% python3 -q
>>> import numpy as np
>>> np.set_printoptions(precision=3, suppress=True, linewidth=140)
>>> def rnd(a):
...     return np.round(a, 3) + 0
... 
>>> A = np.array([[2, 2, 0, 2],
...     [1, 1, 0, 1],
...     [2, 2, 1, 1],
...     [1, 0, 0, 0],
...     [2, 0, 1, 0],
...     [2, 1, 0, 2],
...     [2, 2, 0, 0]])
>>> print(A)
[[2 2 0 2]
 [1 1 0 1]
 [2 2 1 1]
 [1 0 0 0]
 [2 0 1 0]
 [2 1 0 2]
 [2 2 0 0]]
>>> w1 = np.array([[-1, 1, 1, 2, 2],
...     [1, -3, 1, 3, 3],
...     [-1, -1, 2, 3, 3],
...     [2, 3, 1, 3, 0]])
>>> beta = np.array([2, 1, 1, 0, 1])
>>> H = np.maximum(A @ w1 + beta, 0)
>>> print(np.linalg.matrix_rank(H))
5
>>> print(rnd((H > 0).mean(axis=0)))
[0.857 0.714 1.    1.    1.   ]
>>> print((H > 0).astype(int))
[[1 1 1 1 1]
 [1 1 1 1 1]
 [1 0 1 1 1]
 [1 1 1 1 1]
 [0 1 1 1 1]
 [1 1 1 1 1]
 [1 0 1 1 1]]
>>> cent = np.array([[0, 2], [2, 2], [0, 2], [0, 0], [1, 1]])
>>> print(w1 @ cent)
[[ 4  4]
 [-3  1]
 [ 1  3]
 [ 6 12]]
>>> print(H @ cent)
[[17 43]
 [10 26]
 [14 36]
 [ 7 13]
 [12 22]
 [20 42]
 [11 25]]
>>> print((H @ cent).round(6).argmax(axis=1))
[1 1 1 1 1 1 1]
>>> rng = np.random.default_rng(13)
>>> A2 = A + rng.integers(-2, 3, (7, 1)) @ rng.integers(-2, 3, (1, 4))
>>> print(A2)
[[ 0 -2 -4  4]
 [-1 -3 -4  3]
 [ 0 -2 -3  3]
 [-1 -4 -4  2]
 [ 4  4  5 -2]
 [ 0 -3 -4  4]
 [ 0 -2 -4  2]]
>>> print(rnd(np.linalg.svd(A2 - A, compute_uv=False)))
[16.733  0.     0.     0.   ]
>>> print(np.abs(A2 - A).sum(axis=1))
[12 12 12 12 12 12 12]
>>> print(A2 - A)
[[-2 -4 -4  2]
 [-2 -4 -4  2]
 [-2 -4 -4  2]
 [-2 -4 -4  2]
 [ 2  4  4 -2]
 [-2 -4 -4  2]
 [-2 -4 -4  2]]
>>> print(np.linalg.matrix_rank(A2 - A, tol=1e-8))
1
>>> W0 = np.load("mat.npy")
>>> print(W0)
[[-0.99 -0.44  0.99 -0.88]
 [-0.09 -0.04  0.09 -0.08]
 [-0.81 -0.36  0.81 -0.72]
 [-1.08 -0.48  1.08 -0.96]
 [ 0.27  0.12 -0.27  0.24]
 [ 0.09  0.04 -0.09  0.08]
 [-1.8  -0.8   1.8  -1.6 ]
 [ 0.45  0.2  -0.45  0.4 ]
 [ 0.27  0.12 -0.27  0.24]
 [ 0.45  0.2  -0.45  0.4 ]
 [ 0.9   0.4  -0.9   0.8 ]]
>>> # null space of dimension 3
>>> Uu, sig, Vh = np.linalg.svd(W0)
>>> V = Vh[:(sig > 1e-8).sum()]
>>> x = W0[10] + -3 * W0[0] + rng.integers(2) * np.eye(4)[0]
>>> print(rnd(x))
[ 4.87  1.72 -3.87  3.44]
>>> print(np.linalg.matrix_rank(np.vstack([W0, x])))
2
>>> print(rnd(np.linalg.norm(x - V.T @ V @ x)))
0.816
>>> print(rnd(V.T @ V))
[[ 0.335  0.149 -0.335  0.298]
 [ 0.149  0.066 -0.149  0.132]
 [-0.335 -0.149  0.335 -0.298]
 [ 0.298  0.132 -0.298  0.264]]
>>> z = W0[:, 3] > np.median(W0[:, 3])
>>> r0 = W0[z].mean(axis=0) - W0[~z].mean(axis=0)
>>> print(rnd(r0))
[ 1.248  0.555 -1.248  1.109]
>>> print(z.astype(int))
[0 0 0 0 1 0 0 1 1 1 1]
>>> C2 = np.cov(W0, rowvar=False)
>>> print(C2.shape)
(4, 4)
>>> print(np.median(W0, axis=0))
[ 0.09  0.04 -0.09  0.08]
>>> print(rnd(W0.std(axis=0)))
[0.793 0.353 0.793 0.705]
>>> print(np.corrcoef(W0.T))
[[ 1.  1. -1.  1.]
 [ 1.  1. -1.  1.]
 [-1. -1.  1. -1.]
 [ 1.  1. -1.  1.]]
>>> print(rnd(C2))
[[ 0.692  0.308 -0.692  0.615]
 [ 0.308  0.137 -0.308  0.273]
 [-0.692 -0.308  0.692 -0.615]
 [ 0.615  0.273 -0.615  0.547]]
>>> print(rnd(np.corrcoef(W0[:, 3], W0[:, 2])[0, 1]))
-1.0
>>> print(np.argwhere(np.triu(np.abs(np.corrcoef(W0.T)) > 0.8, 1)))
[[0 1]
 [0 2]
 [0 3]
 [1 2]
 [1 3]
 [2 3]]
>>> print(rnd(np.linalg.eigvalsh(C2)[::-1]))
[2.068 0.    0.    0.   ]
>>> Uu, sig, Vh = np.linalg.svd(C2)
>>> print(rnd(sig))
[2.068 0.    0.    0.   ]
>>> print(np.argmax(sig[:-1] / (sig[1:] + 1e-6)) + 1)
1
>>> A2 = Uu[:, :1] @ np.diag(sig[:1]) @ Vh[:1]
>>> print(rnd(np.abs(C2 - A2).max()))
0.0
>>> X = np.array([[1.4, -0.6, -24.0],
...     [-1.1, -0.6, 2.0],
...     [-0.8, -0.1, 24.0],
...     [1.1, -0.5, 38.0],
...     [1.1, -0.8, 4.0],
...     [0.6, -0.7, 26.0],
...     [0.0, 0.7, 14.0],
...     [0.1, 0.7, 0.0]])
>>> print(X)
[[  1.4  -0.6 -24. ]
 [ -1.1  -0.6   2. ]
 [ -0.8  -0.1  24. ]
 [  1.1  -0.5  38. ]
 [  1.1  -0.8   4. ]
 [  0.6  -0.7  26. ]
 [  0.    0.7  14. ]
 [  0.1   0.7   0. ]]
>>> # column 2 dominates
>>> print(rnd(np.linalg.norm(X, 2) / np.linalg.norm(X)))
0.999
>>> print(np.linalg.matrix_rank(X, rtol=0.1))
1
>>> proj = X @ np.linalg.solve(X.T @ X, X.T)
>>> print(rnd(np.linalg.eigvalsh(proj)))
[0. 0. 0. 0. 0. 1. 1. 1.]
>>> print(rnd(np.trace(proj)))
3.0
>>> print(rnd(proj @ X[:, 1]))
[-0.6 -0.6 -0.1 -0.5 -0.8 -0.7  0.7  0.7]
>>> print(rnd(np.diag(proj)))
[0.528 0.513 0.29  0.574 0.276 0.304 0.298 0.217]
>>> r0, g = A[6], A[3]
>>> print(r0 @ r0)
8
>>> p = (r0 @ g) / (r0 @ r0) * r0
>>> print(np.outer(r0, g))
[[2 0 0 0]
 [2 0 0 0]
 [0 0 0 0]
 [0 0 0 0]]
>>> print(rnd(np.linalg.norm(r0 + g) ** 2 + np.linalg.norm(r0 - g) ** 2))
18.0
>>> print(np.linalg.matrix_rank(np.outer(r0, g)))
1
